In [1]: import numpy as np

In [2]: np.set_printoptions(precision=2, suppress=True, linewidth=120)

In [3]: def rnd(a):
   ...:     return np.round(a, 2) + 0
   ...: 

In [4]: W0 = np.array([[-0.8, 11.09, -11.61],
   ...:     [1.67, 20.21, -7.94],
   ...:     [1.36, 16.28, -6.18],
   ...:     [2.07, 19.49, -9.11],
   ...:     [-1.61, 7.79, -10.35],
   ...:     [-2.54, 5.5, -11.78],
   ...:     [-1.78, 8.4, -11.65],
   ...:     [-2.15, 10.17, -11.89],
   ...:     [-0.91, 7.42, -12.0],
   ...:     [3.23, 18.41, -8.91]])

In [5]: D = np.linalg.norm(W0[:, None] - W0[None], axis=-1)

In [6]: np.linalg.matrix_rank(D ** 2)
Out[6]: np.int64(5)

In [7]: D.shape
Out[7]: (10, 10)

In [8]: np.unravel_index(D.round(6).argmax(), D.shape)
Out[8]: (np.int64(1), np.int64(5))

In [9]: rnd(D[:5, :5])
Out[9]: 
array([[ 0.  , 10.14,  7.82,  9.22,  3.62],
       [10.14,  0.  ,  4.32,  1.43, 13.07],
       [ 7.82,  4.32,  0.  ,  4.4 ,  9.91],
       [ 9.22,  1.43,  4.4 ,  0.  , 12.33],
       [ 3.62, 13.07,  9.91, 12.33,  0.  ]])

In [10]: gram = np.cov(W0, rowvar=False)

In [11]: rnd(np.linalg.eigvalsh(gram)[::-1])
Out[11]: array([37.35,  1.37,  0.49])

In [12]: rnd(np.corrcoef(W0.T))
Out[12]: 
array([[1.  , 0.93, 0.78],
       [0.93, 1.  , 0.8 ],
       [0.78, 0.8 , 1.  ]])

In [13]: np.argsort(-W0.std(axis=0).round(6), kind="stable")
Out[13]: array([1, 0, 2])

In [14]: J = np.loadtxt("sample19.csv", delimiter=",")

In [15]: J
Out[15]: 
array([[-11.08,  -6.45,   1.31],
       [ 12.66,   7.26,  -1.57],
       [ -3.05,  -1.72,   0.4 ],
       [ -6.18,  -3.57,   0.73],
       [-14.41,  -8.04,   1.81],
       [ -3.2 ,  -1.76,   0.37],
       [-12.81,  -7.09,   1.51],
       [ 14.52,   8.09,  -1.97],
       [  4.88,   2.62,  -0.61],
       [  6.21,   3.54,  -0.66],
       [  3.1 ,   1.85,  -0.27],
       [  1.55,   0.96,  -0.11],
       [ -3.11,  -1.81,   0.53],
       [ -6.41,  -3.57,   0.74],
       [ -4.88,  -2.8 ,   0.54],
       [ -3.08,  -1.83,   0.44],
       [-14.33,  -8.23,   1.91],
       [-12.88,  -7.09,   1.61],
       [  7.85,   4.53,  -0.83],
       [  3.08,   1.66,  -0.27],
       [ -4.76,  -2.48,   0.54],
       [-11.23,  -6.35,   1.42],
       [ -7.82,  -4.54,   1.09],
       [  6.33,   3.58,  -0.77]])

In [16]: Xs = J - J.mean(axis=1)
Traceback (most recent call last):
  Cell In[16], line 1
    Xs = J - J.mean(axis=1)
ValueError: operands could not be broadcast together with shapes (24,3) (24,) 


In [17]: Xs = J - J.mean(axis=0)

In [18]: U, sig, VT = np.linalg.svd(Xs, full_matrices=False)

In [19]: rnd((sig ** 2).sum() ** 2 / (sig ** 4).sum())
Out[19]: np.float64(1.0)

In [20]: np.abs(U[:, 0]).argmax()
Out[20]: np.int64(7)

In [21]: rnd(np.abs(VT[-1]))
Out[21]: array([0.16, 0.08, 0.98])
